% python3 -q
>>> import numpy as np
>>> np.set_printoptions(suppress=True, linewidth=100)
>>> feats = np.array([[0, 0, 1, 0, 0, 1, 1],
...     [0, 0, 0, 1, 0, 0, 0],
...     [1, 0, 0, 0, 0, 0, 1],
...     [0, 1, 0, 0, 0, 0, 0],
...     [0, 0, 0, 0, 0, 0, 0],
...     [1, 0, 0, 0, 0, 0, 1],
...     [1, 0, 1, 0, 0, 1, 0]])
>>> print(np.all(np.linalg.eigvalsh(feats) > 0))
False
>>> print(round(np.linalg.eigvalsh(feats).min(), 3))
-1.562
>>> print([round(float(np.linalg.det(feats[:i, :i])), 2) + 0 for i in range(1, 8)])
[0.0, 0.0, 0.0, 1.0, 0.0, 0.0, 0.0]
>>> left, s, vt = np.linalg.svd(feats)
>>> vecs = vt[:(s > 1e-8).sum()]
>>> rng = np.random.default_rng(13)
>>> vec = feats[4] + 3 * feats[2] + rng.integers(2) * np.eye(7)[4]
>>> print(vec)
[3. 0. 0. 0. 1. 0. 3.]
>>> print(np.round(vecs.T @ vecs, 3) + 0)
[[1.  0.  0.  0.  0.  0.  0. ]
 [0.  1.  0.  0.  0.  0.  0. ]
 [0.  0.  0.5 0.  0.  0.5 0. ]
 [0.  0.  0.  1.  0.  0.  0. ]
 [0.  0.  0.  0.  0.  0.  0. ]
 [0.  0.  0.5 0.  0.  0.5 0. ]
 [0.  0.  0.  0.  0.  0.  1. ]]
>>> print(np.linalg.matrix_rank(np.vstack([feats, vec])))
6
>>> print(round(np.linalg.norm(vec - vecs.T @ vecs @ vec), 3))
1.0
>>> w, vecs = np.linalg.eigh(feats)
>>> vec = np.array([0, 1, 0, 1, 2, 2, 1])
>>> print((np.sign(vecs[:, -1].round(6)) == np.sign(vecs[0, -1].round(6))).astype(int))
[1 0 1 0 0 1 1]
>>> lab = rng.permutation(7)
>>> print(lab)
[0 4 3 2 5 6 1]
>>> B = feats[lab][:, lab]
>>> print(np.round(np.sort(np.abs(np.linalg.eigvals(B))), 3) + 0)
[0.    0.    1.    1.    1.    1.562 2.562]
>>> print(np.trace(B))
0
>>> r = np.linalg.matrix_rank(feats)
>>> print(r)
5
>>> null = np.linalg.svd(feats)[2][r:].T
>>> print(np.round(feats @ null, 3) + 0)
[[0. 0.]
 [0. 0.]
 [0. 0.]
 [0. 0.]
 [0. 0.]
 [0. 0.]
 [0. 0.]]
>>> print([int(np.linalg.matrix_rank(feats[:i])) for i in range(1, len(feats) + 1)])
[1, 2, 3, 4, 4, 4, 5]
